$ ipython --no-banner

In [1]: import numpy as np

In [2]: np.set_printoptions(precision=2, suppress=True, linewidth=200, floatmode="fixed")

In [3]: rnd = lambda a: np.round(a, 2) + 0

In [4]: rng = np.random.default_rng(623)

In [5]: th = np.sort(rng.uniform(-2, 2, 17))

In [6]: K = np.c_[th, th ** 2, th ** 3] @ np.array([[1, 0, 2], [2, 0, 0], [0, 2, 0]])

In [7]: rnd(K)
Out[7]: 
array([[  4.85, -12.19,  -3.65],
       [  4.77, -11.96,  -3.63],
       [  4.24, -10.32,  -3.46],
       [  2.01,  -4.23,  -2.57],
       [  1.88,  -3.91,  -2.50],
       [  1.43,  -2.90,  -2.26],
       [  0.23,  -0.60,  -1.34],
       [  0.35,   0.03,   0.47],
       [  0.43,   0.04,   0.55],
       [  0.92,   0.21,   0.95],
       [  2.28,   1.21,   1.69],
       [  3.56,   2.71,   2.21],
       [  4.76,   4.53,   2.63],
       [  5.10,   5.11,   2.73],
       [  6.08,   6.90,   3.02],
       [  8.48,  12.14,   3.65],
       [  9.35,  14.30,   3.85]])

In [8]: cov = np.cov(K, rowvar=False)

In [9]: rnd(K.std(axis=0))
Out[9]: array([2.67, 7.26, 2.64])

In [10]: rnd(np.polyfit(K[:, 0], K[:, 1], 1))
Out[10]: array([ 1.28, -4.51])

In [11]: rnd(np.corrcoef(K.T))
Out[11]: 
array([[1.00, 0.47, 0.44],
       [0.47, 1.00, 0.94],
       [0.44, 0.94, 1.00]])
